$ python3 -q
>>> import numpy as np
>>> from numpy import linalg as LA
>>> np.set_printoptions(precision=3, suppress=True, linewidth=100)
>>> rnd = lambda a: np.round(a, 3) + 0
>>> data = np.load("test4.npy")
>>> print(rnd(data))
[[-0.606 -0.136 -0.425]
 [ 0.682 -0.396 -0.318]
 [ 0.379  0.718 -0.158]
 [ 0.     0.     0.823]
 [ 0.152 -0.557  0.126]]
>>> G = data.T @ data
>>> print(np.allclose(G, G.T))
True
>>> print(rnd(G))
[[1. 0. 0.]
 [0. 1. 0.]
 [0. 0. 1.]]
>>> print(np.trace(G), rnd((data ** 2).sum()))
3.0 3.0
>>> print(rnd(np.diag(G)))
[1. 1. 1.]
>>> print((data @ data.T).shape)
(5, 5)
>>> F = np.load("layer12.npy")
>>> print(F)
[[-5 -1  4  1]
 [-1 -5 -1  4]
 [ 4 -1 -5 -1]
 [ 1  4 -1 -5]]
>>> P = np.triu(np.array([[-9, 8, 8, 6], [9, -9, -8, 3], [3, 4, -2, 9], [5, -2, -8, 1]]), 1) + np.eye(4)
>>> other = P @ F @ LA.inv(P)
>>> print(LA.matrix_rank(other))
4
>>> print(rnd(LA.det(other)))
-15.0
>>> rng = np.random.default_rng(440)
>>> other = F + rng.integers(-2, 3, (4, 3)) @ rng.integers(-2, 3, (3, 4))
>>> print(other)
[[-11   3   4  -7]
 [ -1  -4  -4   3]
 [  0   1  -3  -7]
 [  2   4  -3  -5]]
>>> print(np.abs(other - F).sum(axis=1))
[18  5 14  3]
>>> u = np.array([4, 4])
>>> print(np.cross(F[3, :3], F[1, :3]))
[-9  2 -1]
>>> print(np.polyval(u, F[3]))
[  8  20   0 -16]
>>> print(np.correlate(F[3], F[1], "full"))
[  4  15 -13 -40   6  26   5]
>>> print(np.convolve(F[3], u))
[  4  20  12 -24 -20]
>>> ev, evecs = LA.eigh(F)
>>> vec = np.array([3, 3, 1, -3])
>>> print(vec @ F @ vec)
-224
>>> print(rnd(evecs * np.abs(ev) @ evecs.T))
[[ 5.04   0.951 -3.951 -1.04 ]
 [ 0.951  5.059  0.941 -3.951]
 [-3.951  0.941  5.059  0.951]
 [-1.04  -3.951  0.951  5.04 ]]
>>> print(rnd(evecs * np.maximum(ev, 0) @ evecs.T))
[[ 0.02  -0.024  0.024 -0.02 ]
 [-0.024  0.03  -0.03   0.024]
 [ 0.024 -0.03   0.03  -0.024]
 [-0.02   0.024 -0.024  0.02 ]]
>>> q, r_ = LA.qr(F)
>>> print(rnd(r_))
[[ 6.557  1.525 -6.1   -2.745]
 [ 0.     6.378  1.772 -5.616]
 [ 0.     0.     1.628  1.97 ]
 [ 0.     0.     0.     0.22 ]]
>>> print(rnd(q @ r_))
[[-5. -1.  4.  1.]
 [-1. -5. -1.  4.]
 [ 4. -1. -5. -1.]
 [ 1.  4. -1. -5.]]
>>> print(np.trace(q @ q.T))
4.0
>>> print(rnd(np.abs(np.diag(r_))))
[6.557 6.378 1.628 0.22 ]
>>> print(rnd(q.T @ q))
[[1. 0. 0. 0.]
 [0. 1. 0. 0.]
 [0. 0. 1. 0.]
 [0. 0. 0. 1.]]
>>> A = np.array([[0.0, -3.0, 0.0, 0.0],
...     [-3.0, 2.0, -3.0, 0.0],
...     [0.0, -3.0, 0.0, -3.0],
...     [0.0, 0.0, -3.0, 2.0]])
>>> print(A)
[[ 0. -3.  0.  0.]
 [-3.  2. -3.  0.]
 [ 0. -3.  0. -3.]
 [ 0.  0. -3.  2.]]
>>> # symmetric
>>> ev, evecs = LA.eigh(A)
>>> print(np.abs(evecs[:, -1]).round(6).argmax())
1
>>> print(rnd(evecs @ np.diag(ev) @ evecs.T))
[[ 0. -3.  0.  0.]
 [-3.  2. -3.  0.]
 [ 0. -3.  0. -3.]
 [ 0.  0. -3.  2.]]
>>> print(rnd(ev))
[-3.956 -1.107  3.107  5.956]
>>> J = np.load("arr.npy")
>>> print(J)
[[ 0  0  8]
 [ 0  0 -2]
 [-8  2  0]]
>>> left, sigma, VT = LA.svd(J)
>>> evecs = VT[:(sigma > 1e-8).sum()]
>>> vec = J[2] + -1 * J[1] + rng.integers(2) * np.eye(3)[1]
>>> print(vec)
[-8.  2.  2.]
>>> print(rnd(evecs.T @ evecs))
[[ 0.941 -0.235  0.   ]
 [-0.235  0.059  0.   ]
 [ 0.     0.     1.   ]]
>>> print(LA.matrix_rank(np.vstack([J, vec])))
2
>>> print(np.allclose(evecs.T @ evecs @ vec, vec))
True
>>> print(rnd(LA.norm(vec - evecs.T @ evecs @ vec)))
0.0
>>> t = np.radians(36)
>>> r_ = np.eye(3)
>>> r_[1, 1] = r_[0, 0] = np.cos(t)
>>> r_[1, 0], r_[0, 1] = -np.sin(t), np.sin(t)
>>> print(rnd(r_))
[[ 0.809  0.588  0.   ]
 [-0.588  0.809  0.   ]
 [ 0.     0.     1.   ]]
>>> other = J @ r_.T
>>> print(rnd(LA.svd(J, compute_uv=False)), rnd(LA.svd(other, compute_uv=False)))
[8.246 8.246 0.   ] [8.246 8.246 0.   ]
>>> print(np.allclose(J @ J.T, other @ other.T))
True
>>> print(rnd(np.sort(np.abs(LA.eigvals(r_)))))
[1. 1. 1.]
>>> print(rnd(np.trace(r_)))
2.618
>>> rk = LA.matrix_rank(J)
>>> print(rk)
2
>>> null = LA.svd(J)[2][rk:].T
>>> print([int(LA.matrix_rank(J[:, :j + 1])) for j in range(3)])
[1, 1, 2]
>>> print(J @ null)
[[0.]
 [0.]
 [0.]]
>>> print([int(LA.matrix_rank(np.delete(J, i, axis=0))) for i in range(3)])
[2, 2, 1]
>>> print(rnd(null @ null.T))
[[0.059 0.235 0.   ]
 [0.235 0.941 0.   ]
 [0.    0.    0.   ]]
>>> q, evecs = LA.qr(data[:, :1])[0], LA.qr(data[:, 1:])[0]
>>> sigma = LA.svd(q.T @ evecs, compute_uv=False)
>>> print((sigma > 0.9).sum())
0
>>> M = np.array([[0, 0, 0, 1, 0],
...     [0, 0, 0, 0, 1],
...     [1, 0, 0, 0, 0],
...     [0, 1, 0, 0, 0],
...     [0, 0, 1, 0, 0]])
>>> print(np.allclose(M @ M.T, M.T @ M))
True
>>> print(M @ np.ones(5))
[1. 1. 1. 1. 1.]
>>> print(M @ (-1.0) ** np.arange(5))
[-1.  1.  1. -1.  1.]
>>> print(rnd(np.sort(np.abs(np.fft.fft(M[0])))), rnd(np.sort(LA.svd(M, compute_uv=False))))
[1. 1. 1. 1. 1.] [1. 1. 1. 1. 1.]
>>> print(np.trace(M))
0
>>> print(LA.matrix_power(M, 3))
[[0 0 0 0 1]
 [1 0 0 0 0]
 [0 1 0 0 0]
 [0 0 1 0 0]
 [0 0 0 1 0]]
>>> print((M - M.T) / 2)
[[ 0.   0.  -0.5  0.5  0. ]
 [ 0.   0.   0.  -0.5  0.5]
 [ 0.5  0.   0.   0.  -0.5]
 [-0.5  0.5  0.   0.   0. ]
 [ 0.  -0.5  0.5  0.   0. ]]
>>> print((M + M.T) / 2)
[[0.  0.  0.5 0.5 0. ]
 [0.  0.  0.  0.5 0.5]
 [0.5 0.  0.  0.  0.5]
 [0.5 0.5 0.  0.  0. ]
 [0.  0.5 0.5 0.  0. ]]
>>> print(rnd(LA.det(M)))
1.0
>>> print(rnd(np.sort(np.abs(LA.eigvals(M)))))
[1. 1. 1. 1. 1.]
>>> print(np.allclose(M @ M.T, M.T @ M))
True
